$ python -q
>>> import numpy as np
>>> np.set_printoptions(suppress=True, linewidth=200)
>>> tidy = lambda a: np.round(a, 1) + 0
>>> M = np.diag(5 * np.array([1, 4, 2, 0, 2])) + np.array([[1, 1, 2, 2, 1],
...     [0, 2, 0, 1, 0],
...     [2, 1, 0, 1, 0],
...     [1, 1, 2, 2, 0],
...     [0, 0, 1, 1, 2]])
>>> M
array([[ 6,  1,  2,  2,  1],
       [ 0, 22,  0,  1,  0],
       [ 2,  1, 10,  1,  0],
       [ 1,  1,  2,  2,  0],
       [ 0,  0,  1,  1, 12]])
>>> W = np.array([[3, 2, -3, 0, 0],
...     [0, 3, 3, -3, 3],
...     [1, 3, 1, -1, 0],
...     [1, -3, -3, 2, 3],
...     [2, 0, -1, -2, -1]])
>>> c = np.array([2, 2, -2, -3, 3])
>>> H = np.maximum(M @ W + c, 0)
>>> H
array([[26, 17,  0,  0, 11],
       [ 3, 65, 61,  0, 72],
       [19, 36,  2,  0,  9],
       [ 9,  7,  0,  0, 12],
       [28,  2,  0,  0,  0]])
>>> C = np.array([[2, -3], [-1, -2], [-1, 1], [0, -1], [1, -3]])
>>> (H @ C).round(6).argmax(axis=1)
array([0, 0, 0, 0, 0])
>>> H @ C
array([[  46, -145],
       [ -48, -294],
       [   9, -154],
       [  23,  -77],
       [  54,  -88]])
>>> np.linalg.norm(H, axis=1).argmax()
np.int64(1)
>>> H[4] @ H[2]
np.int64(604)
>>> tidy(np.linalg.norm(H, 2))
np.float64(120.4)
>>> tidy(np.linalg.norm(H, axis=1))
array([ 33. , 114.6,  41.7,  16.6,  28.1])
>>> def softmax(z):
...     e = np.exp(z - z.max(axis=-1, keepdims=True))
...     return e / e.sum(axis=-1, keepdims=True)
... 
>>> tidy(softmax(M[0]))
array([1., 0., 0., 0., 0.])
>>> tidy(softmax(10 * M[0]))
array([1., 0., 0., 0., 0.])
>>> scores = M @ M.T / np.sqrt(5)
>>> tidy(softmax(scores)[0] @ M)
array([6. , 1. , 2.1, 2. , 1. ])
>>> softmax(scores).round(6).argmax(axis=1)
array([0, 1, 2, 2, 4])
>>> tidy(softmax(scores))
array([[1. , 0. , 0. , 0. , 0. ],
       [0. , 1. , 0. , 0. , 0. ],
       [0. , 0. , 1. , 0. , 0. ],
       [0. , 0.4, 0.6, 0. , 0. ],
       [0. , 0. , 0. , 0. , 1. ]])
>>> K = np.load("case9.npy")
>>> K
array([[  7.,  18.,   2.,  12.,  -4.],
       [ 18.,  84.,   9.,  54., -18.],
       [  2.,   9.,   4.,   6.,  -2.],
       [ 12.,  54.,   6.,  39., -12.],
       [ -4., -18.,  -2., -12.,   7.]])
>>> f, v = M[4], M[3]
>>> f @ v
np.int64(4)
>>> f @ f
np.int64(146)
>>> pr = (f @ v) / (f @ f) * f
>>> tidy(pr)
array([0. , 0. , 0. , 0. , 0.3])
>>> tidy(v - pr)
array([ 1. ,  1. ,  2. ,  2. , -0.3])
>>> np.outer(f, v)
array([[ 0,  0,  0,  0,  0],
       [ 0,  0,  0,  0,  0],
       [ 1,  1,  2,  2,  0],
       [ 1,  1,  2,  2,  0],
       [12, 12, 24, 24,  0]])
>>> (v - pr) @ f
np.float64(0.0)
>>> rng = np.random.default_rng(506)
>>> labels = rng.permutation(5)
>>> Y = K[:, labels] * rng.choice([-1, 1], 5)
>>> Y
array([[ -2.,  18., -12.,  -7.,  -4.],
       [ -9.,  84., -54., -18., -18.],
       [ -4.,   9.,  -6.,  -2.,  -2.],
       [ -6.,  54., -39., -12., -12.],
       [  2., -18.,  12.,   4.,   7.]])
>>> Uu, _, Vt = np.linalg.svd(K.T @ Y)
>>> tidy(np.linalg.lstsq(K, Y)[0])
array([[ 0.,  0.,  0., -1.,  0.],
       [ 0.,  1.,  0.,  0.,  0.],
       [-1.,  0.,  0.,  0.,  0.],
       [ 0.,  0., -1.,  0.,  0.],
       [ 0.,  0.,  0.,  0.,  1.]])
>>> vals, vecs = np.linalg.eigh(K)
>>> tidy(vecs @ np.diag(vals) @ vecs.T)
array([[  7.,  18.,   2.,  12.,  -4.],
       [ 18.,  84.,   9.,  54., -18.],
       [  2.,   9.,   4.,   6.,  -2.],
       [ 12.,  54.,   6.,  39., -12.],
       [ -4., -18.,  -2., -12.,   7.]])
>>> tidy(vecs.T @ K @ vecs)
array([[  3.,   0.,   0.,   0.,   0.],
       [  0.,   3.,   0.,   0.,   0.],
       [  0.,   0.,   3.,   0.,   0.],
       [  0.,   0.,   0.,   3.,   0.],
       [  0.,   0.,   0.,   0., 129.]])
>>> tidy(vecs.T @ vecs)
array([[1., 0., 0., 0., 0.],
       [0., 1., 0., 0., 0.],
       [0., 0., 1., 0., 0.],
       [0., 0., 0., 1., 0.],
       [0., 0., 0., 0., 1.]])
>>> np.abs(vecs[:, -1]).round(6).argmax()
np.int64(1)
>>> np.unique(vals.round(6) + 0, return_counts=True)[1]
array([4, 1])
>>> tidy(softmax(K[1] + -3))
array([0., 1., 0., 0., 0.])
>>> tidy(softmax(K).sum(axis=1))
array([1., 1., 1., 1., 1.])
>>> tidy(softmax(K[1]))
array([0., 1., 0., 0., 0.])
>>> scores = K @ K.T / np.sqrt(5)
>>> softmax(scores).round(6).argmax(axis=1)
array([1, 1, 1, 1, 4])
>>> tidy(softmax(scores))
array([[0., 1., 0., 0., 0.],
       [0., 1., 0., 0., 0.],
       [0., 1., 0., 0., 0.],
       [0., 1., 0., 0., 0.],
       [0., 0., 0., 0., 1.]])
>>> X = np.load("test14.npy")
>>> X
array([[ 0,  1, -3, -1, -1],
       [ 1,  0,  1, -3, -1],
       [-3,  1,  0,  1, -3],
       [-1, -3,  1,  0,  1],
       [-1, -1, -3,  1,  0]])
>>> ang = np.radians(180)
>>> r_ = np.eye(5)
>>> r_[2, 2] = r_[1, 1] = np.cos(ang)
>>> r_[2, 1], r_[1, 2] = -np.sin(ang), np.sin(ang)
>>> tidy(r_)
array([[ 1.,  0.,  0.,  0.,  0.],
       [ 0., -1.,  0.,  0.,  0.],
       [ 0.,  0., -1.,  0.,  0.],
       [ 0.,  0.,  0.,  1.,  0.],
       [ 0.,  0.,  0.,  0.,  1.]])
>>> Y = X @ r_.T
>>> np.allclose(np.linalg.norm(X, axis=1), np.linalg.norm(Y, axis=1))
True
>>> np.abs(Y - X).max(axis=0)
array([0., 6., 6., 0., 0.])
>>> vals, vecs = np.linalg.eig(K)
>>> tidy(np.sort(np.linalg.eigvals(K @ K)))
array([    9.,     9.,     9.,     9., 16641.])
>>> tidy(np.sort(np.linalg.eigvals(np.linalg.inv(K))))
array([0. , 0.3, 0.3, 0.3, 0.3])
>>> tidy(np.prod(vals))
np.float64(10449.0)
>>> tidy(softmax(10 * X[2]))
array([0. , 0.5, 0. , 0.5, 0. ])
>>> scores = X @ X.T / np.sqrt(5)
>>> tidy(softmax(scores))
array([[0.9, 0. , 0. , 0. , 0.1],
       [0. , 1. , 0. , 0. , 0. ],
       [0. , 0. , 1. , 0. , 0. ],
       [0. , 0. , 0. , 1. , 0. ],
       [0.1, 0. , 0. , 0. , 0.9]])
>>> tidy(softmax(scores + np.triu(np.full(scores.shape, -np.inf), 1)))
array([[1. , 0. , 0. , 0. , 0. ],
       [0. , 1. , 0. , 0. , 0. ],
       [0. , 0. , 1. , 0. , 0. ],
       [0. , 0. , 0. , 1. , 0. ],
       [0.1, 0. , 0. , 0. , 0.9]])
>>> tidy(softmax(scores)[2] @ X)
array([-3.,  1.,  0.,  1., -3.])
>>> O, vecs = np.linalg.qr(X[:, :3])[0], np.linalg.qr(X[:, 3:])[0]
>>> sv = np.linalg.svd(O.T @ vecs, compute_uv=False)
>>> tidy(sv)
array([1. , 0.4])
>>> tidy(np.linalg.norm(O @ O.T - vecs @ vecs.T, 2))
np.float64(1.0)
>>> F = np.load("a.npy")
>>> F
array([[  5,  -4,   5,  -3],
       [ 10,  -4,   0,  -8],
       [  9,   0,  -5, -13],
       [ 11,   2,  -2, -10],
       [ 14,   4,  -4,  -5],
       [ 14,   3,  -2,  -3],
       [ 17,   3,   0,   2],
       [ 21,   0,  -2,   1],
       [ 21,   4,   3,   1],
       [ 20,   2,   2,   0],
       [ 16,   0,   4,   3],
       [ 11,   2,   2,   4],
       [ 10,   4,   3,   9],
       [  7,   3,   0,  10],
       [ 10,  -1,   0,   5],
       [  5,  -2,  -1,   3],
       [  1,  -2,  -5,   5],
       [  2,  -5,  -4,  10],
       [  0,  -4,  -5,   8],
       [  2,  -5,  -2,  13],
       [  0,  -2,   2,  10],
       [  0,   0,   7,  14],
       [ -5,   4,   3,  17],
       [  0,   0,   6,  16]])
>>> P = F @ np.linalg.solve(F.T @ F, F.T)
>>> tidy(np.diag(P))
array([0.3, 0.2, 0.2, 0.1, 0.2, 0.1, 0.1, 0.2, 0.2, 0.1, 0.2, 0.1, 0.1, 0.1, 0.1, 0. , 0.2, 0.3, 0.2, 0.2, 0.1, 0.2, 0.3, 0.2])
>>> tidy(np.linalg.eigvalsh(P))
array([0., 0., 0., 0., 0., 0., 0., 0., 0., 0., 0., 0., 0., 0., 0., 0., 0., 0., 0., 0., 1., 1., 1., 1.])
>>> np.allclose(P @ P, P)
True
